$ python3 -q
>>> import numpy as np
>>> import numpy.linalg as la
>>> np.set_printoptions(precision=1, suppress=True, linewidth=140)
>>> mat = np.load("a.npy")
>>> print(mat)
[[-1.  1.  1.  1.]
 [ 1. -1.  1.  1.]
 [ 1.  1. -1.  1.]
 [ 1.  1.  1. -1.]]
>>> vals, evecs = la.eigh(mat)
>>> vec = np.array([3, 2, 3, 2])
>>> print(vec @ mat @ vec)
48.0
>>> print(round(vec @ mat @ vec / (vec @ vec), 1), vals[0], round(float(vals[-1]), 1))
1.8 -2.0 2.0
>>> print(np.round(evecs * np.abs(vals) @ evecs.T, 1) + 0)
[[2. 0. 0. 0.]
 [0. 2. 0. 0.]
 [0. 0. 2. 0.]
 [0. 0. 0. 2.]]
>>> print(np.abs(mat).sum(axis=1).max(), np.abs(vals).max())
4.0 2.0
>>> print(la.eigvalsh(mat[1:, 1:]))
[-2. -2.  1.]
>>> vals, evecs = la.eig(mat)
>>> print(np.round(mat @ evecs[:, 0] - vals[0] * evecs[:, 0], 1) + 0)
[0. 0. 0. 0.]
>>> print(np.sort(la.eigvals(la.inv(mat))))
[-0.5 -0.5 -0.5  0.5]
>>> print(np.sort(la.eigvals(mat @ mat)))
[4. 4. 4. 4.]
>>> vals, evecs = la.eigh(mat)
>>> print(np.round(evecs.T @ mat @ evecs, 1) + 0)
[[-2.  0.  0.  0.]
 [ 0. -2.  0.  0.]
 [ 0.  0. -2.  0.]
 [ 0.  0.  0.  2.]]
>>> print(vals)
[-2. -2. -2.  2.]
>>> print(evecs @ np.diag(vals) @ evecs.T)
[[-1.  1.  1.  1.]
 [ 1. -1.  1.  1.]
 [ 1.  1. -1.  1.]
 [ 1.  1.  1. -1.]]
>>> print(vals.sum(), np.trace(mat))
-4.0 -4.0
>>> print(np.abs(evecs[:, -1]))
[0.5 0.5 0.5 0.5]
>>> print(la.eigvalsh(mat @ mat))
[4. 4. 4. 4.]
>>> print(np.unique(vals.round(6) + 0, return_counts=True)[1])
[3 1]
